$ ipython --no-banner

In [1]: import numpy as np

In [2]: np.set_printoptions(precision=2, suppress=True, linewidth=160, sign=" ")

In [3]: out = np.array([[0, 3], [1, 1]])

In [4]: basis = np.array([[4, -2, -5], [1, 4, 4], [4, 4, -3]])

In [5]: J = np.kron(out, basis)

In [6]: print(J)
[[  0   0   0  12  -6 -15]
 [  0   0   0   3  12  12]
 [  0   0   0  12  12  -9]
 [  4  -2  -5   4  -2  -5]
 [  1   4   4   1   4   4]
 [  4   4  -3   4   4  -3]]

In [7]: print(np.round(np.linalg.det(J), 2))
-218700.0

In [8]: print((J - J.T) / 2)
[[ 0.   0.   0.   4.  -3.5 -9.5]
 [ 0.   0.   0.   2.5  4.   4. ]
 [ 0.   0.   0.   8.5  4.  -3. ]
 [-4.  -2.5 -8.5  0.  -1.5 -4.5]
 [ 3.5 -4.  -4.   1.5  0.   0. ]
 [ 9.5 -4.   3.   4.5  0.   0. ]]

In [9]: print(J @ J)
[[ -18 -108  -39  -18 -108  -39]
 [  72   90   -3   72   90   -3]
 [  24  -12   15   24  -12   15]
 [  -6  -36  -13  -24 -144  -52]
 [  24   30   -1   96  120   -4]
 [   8   -4    5   32  -16   20]]

In [10]: print(np.allclose(J @ J.T, J.T @ J))
False

In [11]: print((J + J.T) / 2)
[[ 0.   0.   0.   8.  -2.5 -5.5]
 [ 0.   0.   0.   0.5  8.   8. ]
 [ 0.   0.   0.   3.5  8.  -6. ]
 [ 8.   0.5  3.5  4.  -0.5 -0.5]
 [-2.5  8.   8.  -0.5  4.   4. ]
 [-5.5  8.  -6.  -0.5  4.  -3. ]]

In [12]: print(np.trace(J))
5

In [13]: vec = np.array([-2, -1, -3, -1, -2, -1])

In [14]: print((J @ vec).argmax())
0

In [15]: print(np.sign((J @ vec).round(6)))
[ 1 -1 -1  1 -1 -1]

In [16]: print(np.einsum("ij,j->i", J, vec))
[ 15 -39 -27  14 -31 -12]

In [17]: print(J * vec)
[[  0   0   0 -12  12  15]
 [  0   0   0  -3 -24 -12]
 [  0   0   0 -12 -24   9]
 [ -8   2  15  -4   4   5]
 [ -2  -4 -12  -1  -8  -4]
 [ -8  -4   9  -4  -8   3]]

In [18]: print((J * vec).sum(axis=1))
[ 15 -39 -27  14 -31 -12]

In [19]: print(J @ np.ones(6))
[-9. 27. 15. -6. 18. 10.]
